$ ipython --no-banner

In [1]: import numpy as np

In [2]: np.set_printoptions(precision=3, suppress=True, linewidth=120, legacy="1.25")

In [3]: arr = np.load("x.npy")

In [4]: print(arr)
[[ 0.3    0.104  0.908 -0.216  0.002  0.17 ]
 [-0.1    0.123  0.024  0.612 -0.191  0.75 ]
 [-0.033 -0.961  0.176  0.207 -0.041 -0.032]
 [ 0.933 -0.02  -0.238  0.223 -0.13  -0.08 ]
 [-0.033  0.157  0.208  0.615  0.641 -0.375]
 [-0.167  0.163  0.211  0.328 -0.731 -0.51 ]]

In [5]: print(np.linalg.svd(arr, compute_uv=False))
[1. 1. 1. 1. 1. 1.]

In [6]: print(np.round(arr[:, 0] @ arr[:, 4], 3))
0.0

In [7]: print(np.round(arr.T @ arr, 3) + 0)
[[1. 0. 0. 0. 0. 0.]
 [0. 1. 0. 0. 0. 0.]
 [0. 0. 1. 0. 0. 0.]
 [0. 0. 0. 1. 0. 0.]
 [0. 0. 0. 0. 1. 0.]
 [0. 0. 0. 0. 0. 1.]]

In [8]: print(np.linalg.pinv(arr))
[[ 0.3   -0.1   -0.033  0.933 -0.033 -0.167]
 [ 0.104  0.123 -0.961 -0.02   0.157  0.163]
 [ 0.908  0.024  0.176 -0.238  0.208  0.211]
 [-0.216  0.612  0.207  0.223  0.615  0.328]
 [ 0.002 -0.191 -0.041 -0.13   0.641 -0.731]
 [ 0.17   0.75  -0.032 -0.08  -0.375 -0.51 ]]

In [9]: Q, evecs = np.linalg.qr(arr[:, :4])[0], np.linalg.qr(arr[:, 4:])[0]

In [10]: sig = np.linalg.svd(Q.T @ evecs, compute_uv=False)

In [11]: print(round(float(np.linalg.norm(Q @ Q.T - evecs @ evecs.T, 2)), 3))
1.0

In [12]: print(round(np.abs(np.linalg.eigvals(arr)).max(), 3))
1.0

In [13]: print(round(np.trace(arr), 3))
0.953

In [14]: print(np.allclose(arr @ arr.T, arr.T @ arr))
True

In [15]: vec = np.array([0, 2, 1, -2, -3, -2])

In [16]: print(round(float(np.linalg.norm(vec)), 3), np.round(np.linalg.norm(arr @ vec), 3))
4.69 4.69

In [17]: print([p for p in range(1, 25) if np.allclose(np.linalg.matrix_power(arr, p), np.eye(6))])
[]

In [18]: print(np.abs(np.linalg.eigvals(arr)))
[1. 1. 1. 1. 1. 1.]

In [19]: M = np.load("arr.npy")

In [20]: print(M)
[[-3.  1.  0.]
 [ 0. -3.  1.]
 [ 0.  0. -3.]]

In [21]: u = np.array([1, 5])

In [22]: print(np.cross(M[0, :3], M[2, :3]))
[-3. -9. -0.]

In [23]: print(np.convolve(M[0], u))
[ -3. -14.   5.   0.]

In [24]: P = np.triu(np.array([[2, -2, -1], [-1, -2, -1], [-1, 1, -1]]), 1) + np.eye(3)

In [25]: M2 = P @ M @ np.linalg.inv(P)

In [26]: print(M2)
[[-3.  1. -1.]
 [ 0. -3.  1.]
 [ 0.  0. -3.]]

In [27]: print(np.trace(M2), np.trace(M))
-9.0 -9.0

In [28]: print(np.linalg.matrix_rank(M2))
3

In [29]: W0 = np.load("data.npy")

In [30]: print(W0)
[[-2 -1  0  1  2]
 [ 3  4  5  6  7]
 [ 8  9 10 11 12]
 [13 14 15 16 17]]

In [31]: rank = np.linalg.matrix_rank(W0)

In [32]: print(rank)
2

In [33]: N = np.linalg.svd(W0)[2][rank:].T

In [34]: print(N.shape)
(5, 3)

In [35]: print(np.allclose(W0 @ N, 0))
True

In [36]: print([int(np.linalg.matrix_rank(W0[:i])) for i in range(1, len(W0) + 1)])
[1, 2, 2, 2]

In [37]: print(np.round(N @ N.T, 3) + 0)
[[ 0.4 -0.4 -0.2  0.   0.2]
 [-0.4  0.7 -0.2 -0.1  0. ]
 [-0.2 -0.2  0.8 -0.2 -0.2]
 [ 0.  -0.1 -0.2  0.7 -0.4]
 [ 0.2  0.  -0.2 -0.4  0.4]]

In [38]: print(np.linalg.matrix_rank(W0.T @ W0), np.linalg.matrix_rank(W0 @ W0.T))
2 2

In [39]: F = np.diag(np.array([-5, -7, -5, -6, 7]))

In [40]: print(F)
[[-5  0  0  0  0]
 [ 0 -7  0  0  0]
 [ 0  0 -5  0  0]
 [ 0  0  0 -6  0]
 [ 0  0  0  0  7]]

In [41]: print(round(np.linalg.det(F), 3))
7350.0

In [42]: print(np.linalg.matrix_power(F, 2))
[[25  0  0  0  0]
 [ 0 49  0  0  0]
 [ 0  0 25  0  0]
 [ 0  0  0 36  0]
 [ 0  0  0  0 49]]

In [43]: print((F + F.T) / 2)
[[-5.  0.  0.  0.  0.]
 [ 0. -7.  0.  0.  0.]
 [ 0.  0. -5.  0.  0.]
 [ 0.  0.  0. -6.  0.]
 [ 0.  0.  0.  0.  7.]]

In [44]: print(np.allclose(F @ F.T, F.T @ F))
True

In [45]: print(np.trace(F))
-16

In [46]: print(np.sort(np.abs(np.linalg.eigvals(F))))
[5. 5. 6. 7. 7.]

In [47]: print(F @ F)
[[25  0  0  0  0]
 [ 0 49  0  0  0]
 [ 0  0 25  0  0]
 [ 0  0  0 36  0]
 [ 0  0  0  0 49]]

In [48]: print(np.round(np.linalg.det(F), 3))
7350.0

In [49]: print(np.sort(np.linalg.eigvals(F).real))
[-7. -6. -5. -5.  7.]

In [50]: print(np.flatnonzero(np.linalg.matrix_power((F != 0) + (F.T != 0) + np.eye(5), 5)[2]))
[2]

In [51]: print(F.T @ F)
[[25  0  0  0  0]
 [ 0 49  0  0  0]
 [ 0  0 25  0  0]
 [ 0  0  0 36  0]
 [ 0  0  0  0 49]]

In [52]: feats = np.loadtxt("w.csv", delimiter=",")

In [53]: print(feats)
[[ 2.024 -2.062  0.806]
 [ 1.303  1.296  2.372]
 [ 0.558  1.786 -2.345]
 [ 0.641 -2.93  -0.07 ]
 [ 1.893  1.743 -1.543]
 [-0.087  1.675 -2.487]
 [-2.899 -0.474  0.608]
 [-0.951  0.851 -2.715]
 [ 0.355 -2.46  -1.679]
 [ 1.615  0.64  -2.446]
 [-2.453 -1.712 -0.224]
 [-1.555  1.9   -1.724]
 [-0.713  2.889 -0.379]
 [ 2.93   0.451 -0.463]
 [-1.898  0.899 -2.142]
 [-1.969 -2.032  0.996]
 [-0.524  2.793 -0.96 ]
 [ 1.352  1.089 -2.446]
 [-2.208 -1.576 -1.28 ]
 [ 1.523 -1.494  2.109]
 [ 0.298 -2.747  1.168]
 [-1.355  0.357  2.652]
 [-2.946  0.228 -0.518]
 [-0.014  2.912 -0.72 ]
 [-2.476 -0.909  1.429]
 [ 2.2    1.705  1.118]]

In [54]: Xc = feats - feats.mean(axis=0)

In [55]: evecs = np.linalg.svd(Xc)[2][:2]

In [56]: M2 = Xc - Xc @ evecs.T @ evecs

In [57]: print(np.diag(evecs.T @ evecs))
[0.97  0.642 0.388]

In [58]: print((Xc @ evecs.T).std(axis=0))
[2.009 1.704]

In [59]: print(round(np.linalg.norm(M2) / np.linalg.norm(Xc), 3))
0.455

In [60]: Xc = (feats - feats.mean(axis=0)) / feats.std(axis=0)

In [61]: print(np.argwhere(np.abs(Xc) > 2))
[]

In [62]: b = np.linalg.lstsq(np.delete(Xc, 1, axis=1), Xc[:, 1])[0]

In [63]: print(np.abs(b).argmax())
1

In [64]: print(np.round(1 - np.var(Xc[:, 1] - np.delete(Xc, 1, axis=1) @ b), 3))
0.134

In [65]: print(b)
[ 0.116 -0.346]

In [66]: Xc = feats - feats.mean(axis=0)

In [67]: left, sig, Vt = np.linalg.svd(Xc, full_matrices=False)

In [68]: print(np.round((sig ** 2).sum() ** 2 / (sig ** 4).sum(), 3))
2.735

In [69]: print(Vt[0] * np.sign(Vt[0, np.abs(Vt[0]).argmax()]))
[ 0.281  0.792 -0.543]

In [70]: print(np.abs(Vt[0]).argmax())
1

In [71]: print(np.linalg.matrix_rank(Xc))
3

In [72]: m1 = np.array([[1.0, -3.0, -2.0, 7.0],
    ...:     [0.0, 0.0, -1.0, 1.0],
    ...:     [2.0, 0.0, 0.0, 2.0],
    ...:     [0.0, 0.0, 0.0, 2.0]])

In [73]: print(np.allclose(m1 @ m1.T, m1.T @ m1))
False

In [74]: print(round(float(np.abs(np.linalg.eigvals(m1)).max()), 3))
2.113

In [75]: print(np.allclose(m1, m1.T))
False

In [76]: print(round(np.linalg.det(m1), 3))
12.0

In [77]: print(np.trace(m1))
3.0

In [78]: print(m1.ravel(order="F"))
[ 1.  0.  2.  0. -3.  0.  0.  0. -2. -1.  0.  0.  7.  1.  2.  2.]

In [79]: print(m1.reshape(2, -1))
[[ 1. -3. -2.  7.  0.  0. -1.  1.]
 [ 2.  0.  0.  2.  0.  0.  0.  2.]]

In [80]: T = m1.reshape(4, 2, -1)

In [81]: print(np.einsum("ihd,ihd->ih", T, T))
[[10. 53.]
 [ 0.  2.]
 [ 4.  4.]
 [ 0.  4.]]

In [82]: print(m1.mean(axis=0))
[ 0.75 -0.75 -0.75  3.  ]

In [83]: print(np.linalg.matrix_rank(m1))
4

In [84]: print(m1.shape)
(4, 4)

In [85]: print(m1.sum(axis=1))
[3. 0. 4. 2.]

In [86]: print(np.count_nonzero(m1))
9

In [87]: J = np.load("m.npy")

In [88]: print(J)
[[-1 -2 -3 -1  0  3]
 [-1  1 -1  1 -1  1]
 [-1 -2 -3 -1  0  3]
 [-1 -3  0 -3  3  1]]

In [89]: G = J.T @ J

In [90]: print(np.round(np.linalg.eigvalsh(G)[::-1], 3) + 0)
[59.222 22.591  1.187  0.     0.     0.   ]

In [91]: print(np.linalg.matrix_rank(G))
3

In [92]: print(np.round(np.linalg.svd(J, compute_uv=False) ** 2, 3) + 0)
[59.222 22.591  1.187  0.   ]

In [93]: left, sig, Vt = np.linalg.svd(J)

In [94]: print(sig.round(3) + 0)
[7.696 4.753 1.089 0.   ]

In [95]: print(np.argmax(sig[:-1] / (sig[1:] + 1e-6)) + 1)
3

In [96]: M2 = left[:, :3] @ np.diag(sig[:3]) @ Vt[:3]

In [97]: print(round(np.linalg.norm(J - M2, 2), 3), np.round(sig[3], 3))
0.0 0.0

In [98]: print(round(float(np.abs(J - M2).max()), 3))
0.0

In [99]: print(round(np.linalg.norm(J - M2) / np.linalg.norm(J), 3))
0.0

In [100]: mat = np.loadtxt("case12.csv", delimiter=",")

In [101]: print(mat)
[[ 2.6  0.6  0.8  0.4 -1.1]
 [ 0.9  1.1 -1.1  1.3  1.5]
 [-0.7  0.8  0.5  0.8  0.8]]

In [102]: M2 = mat / np.linalg.norm(mat, axis=1, keepdims=True)

In [103]: G = M2 @ M2.T

In [104]: print(np.linalg.norm(M2, axis=1))
[1. 1. 1.]

In [105]: print(np.round(np.degrees(np.arccos(np.clip(G[1, 2], -1, 1))), 3))
63.626

In [106]: print((G - 2 * np.eye(3)).round(6).argmax(axis=1))
[1 2 1]

In [107]: print(np.abs(mat).max())
2.6

In [108]: print(np.diff(mat, axis=0))
[[-1.7  0.5 -1.9  0.9  2.6]
 [-1.6 -0.3  1.6 -0.5 -0.7]]

In [109]: print(mat.sum(axis=0))
[2.8 2.5 0.2 2.5 1.2]

In [110]: print(mat - mat[0])
[[ 0.   0.   0.   0.   0. ]
 [-1.7  0.5 -1.9  0.9  2.6]
 [-3.3  0.2 -0.3  0.4  1.9]]

In [111]: print(np.linalg.svd(mat, compute_uv=False))
[3.102 2.793 1.239]

In [112]: print(round(float(np.linalg.norm(mat)), 3))
4.354

In [113]: vec = np.array([-3, -5, 4, 6, -5])

In [114]: print((mat * vec).sum(axis=1))
[  0.3 -12.3   0.9]

In [115]: print(mat @ np.eye(5)[3])
[0.4 1.3 0.8]

In [116]: print(np.sign((mat @ vec).round(6)))
[ 1. -1.  1.]

In [117]: print(np.linalg.norm(mat @ vec) <= np.linalg.norm(mat, 2) * np.linalg.norm(vec) + 1e-9)
True

In [118]: print(mat @ vec)
[  0.3 -12.3   0.9]

In [119]: print((mat @ vec).argmax())
2

In [120]: M2 = np.array([[0, 0, 2], [2, 1, 1], [2, 0, 0], [2, 1, 2], [2, 1, 2]])

In [121]: print(np.einsum("ik,kj->ij", mat, M2))
[[ 1.4 -0.1  4.4]
 [ 5.6  3.9  8.5]
 [ 5.8  2.4  2.6]]

In [122]: print(mat @ M2)
[[ 1.4 -0.1  4.4]
 [ 5.6  3.9  8.5]
 [ 5.8  2.4  2.6]]

In [123]: print(np.einsum("ik,kj->ji", mat, M2))
[[ 1.4  5.6  5.8]
 [-0.1  3.9  2.4]
 [ 4.4  8.5  2.6]]

In [124]: rng = np.random.default_rng(59)

In [125]: M2 = mat + rng.integers(-2, 3, (3, 2)) @ rng.integers(-2, 3, (2, 5))

In [126]: print(M2)
[[ 4.6 -0.4 -0.2 -1.6 -3.1]
 [-1.1  4.1 -6.1  3.3  3.5]
 [ 5.3 -4.2  3.5 -5.2 -5.2]]

In [127]: print(np.linalg.matrix_rank(M2 - mat, tol=1e-8))
2

In [128]: print(np.abs(M2 - mat).sum(axis=1))
[ 8. 14. 26.]
